$ ipython --no-banner

In [1]: import numpy as np

In [2]: from numpy import linalg as LA

In [3]: np.set_printoptions(precision=2, suppress=True, linewidth=160, floatmode="fixed")

In [4]: E = np.loadtxt("x.csv", delimiter=",")

In [5]: E
Out[5]: 
array([[ 3.00,  2.00,  2.00,  3.00,  2.00,  4.00,  4.00,  3.00,  4.00],
       [-1.00, -2.00, -2.00, -1.00, -2.00,  0.00,  0.00, -1.00,  0.00],
       [-1.00, -2.00, -2.00, -1.00, -2.00,  0.00,  0.00, -1.00,  0.00],
       [ 3.00,  2.00,  2.00,  3.00,  2.00,  4.00,  4.00,  3.00,  4.00],
       [ 3.00,  2.00,  2.00,  3.00,  2.00,  4.00,  4.00,  3.00,  4.00],
       [ 2.00,  1.00,  1.00,  2.00,  1.00,  3.00,  3.00,  2.00,  3.00],
       [ 0.00, -1.00, -1.00,  0.00, -1.00,  1.00,  1.00,  0.00,  1.00],
       [ 0.00, -1.00, -1.00,  0.00, -1.00,  1.00,  1.00,  0.00,  1.00]])

In [6]: B = E / np.sqrt((E ** 2).mean(axis=1, keepdims=True))

In [7]: LA.norm(B, axis=1)
Out[7]: array([3.00, 3.00, 3.00, 3.00, 3.00, 3.00, 3.00, 3.00])

In [8]: LA.matrix_rank(B) == LA.matrix_rank(E)
Out[8]: np.True_

In [9]: C2 = E.T @ E

In [10]: np.round(LA.svd(E, compute_uv=False) ** 2, 2) + 0
Out[10]: array([313.48,  31.52,   0.00,   0.00,   0.00,   0.00,   0.00,   0.00])

In [11]: np.allclose(C2, C2.T)
Out[11]: True

In [12]: LA.matrix_rank(C2)
Out[12]: np.int64(2)

In [13]: C2
Out[13]: 
array([[33.00, 24.00, 24.00, 33.00, 24.00, 42.00, 42.00, 33.00, 42.00],
       [24.00, 23.00, 23.00, 24.00, 23.00, 25.00, 25.00, 24.00, 25.00],
       [24.00, 23.00, 23.00, 24.00, 23.00, 25.00, 25.00, 24.00, 25.00],
       [33.00, 24.00, 24.00, 33.00, 24.00, 42.00, 42.00, 33.00, 42.00],
       [24.00, 23.00, 23.00, 24.00, 23.00, 25.00, 25.00, 24.00, 25.00],
       [42.00, 25.00, 25.00, 42.00, 25.00, 59.00, 59.00, 42.00, 59.00],
       [42.00, 25.00, 25.00, 42.00, 25.00, 59.00, 59.00, 42.00, 59.00],
       [33.00, 24.00, 24.00, 33.00, 24.00, 42.00, 42.00, 33.00, 42.00],
       [42.00, 25.00, 25.00, 42.00, 25.00, 59.00, 59.00, 42.00, 59.00]])

In [14]: (E @ E.T).shape
Out[14]: (8, 8)

In [15]: np.trace(C2), (E ** 2).sum()
Out[15]: (np.float64(345.0), np.float64(345.0))

In [16]: left, sigma, Vh = LA.svd(E)

In [17]: sigma.round(2) + 0
Out[17]: array([17.71,  5.61,  0.00,  0.00,  0.00,  0.00,  0.00,  0.00])

In [18]: B = left[:, :2] @ np.diag(sigma[:2]) @ Vh[:2]

In [19]: LA.matrix_rank(E, rtol=0.05)
Out[19]: np.int64(2)

In [20]: round(LA.norm(E - B, 2), 2), round(sigma[2], 2)
Out[20]: (np.float64(0.0), np.float64(0.0))

In [21]: round(float(LA.norm(E - B) / LA.norm(E)), 2)
Out[21]: 0.0

In [22]: B.round(2) + 0
Out[22]: 
array([[ 3.00,  2.00,  2.00,  3.00,  2.00,  4.00,  4.00,  3.00,  4.00],
       [-1.00, -2.00, -2.00, -1.00, -2.00,  0.00,  0.00, -1.00,  0.00],
       [-1.00, -2.00, -2.00, -1.00, -2.00,  0.00,  0.00, -1.00,  0.00],
       [ 3.00,  2.00,  2.00,  3.00,  2.00,  4.00,  4.00,  3.00,  4.00],
       [ 3.00,  2.00,  2.00,  3.00,  2.00,  4.00,  4.00,  3.00,  4.00],
       [ 2.00,  1.00,  1.00,  2.00,  1.00,  3.00,  3.00,  2.00,  3.00],
       [ 0.00, -1.00, -1.00,  0.00, -1.00,  1.00,  1.00,  0.00,  1.00],
       [ 0.00, -1.00, -1.00,  0.00, -1.00,  1.00,  1.00,  0.00,  1.00]])
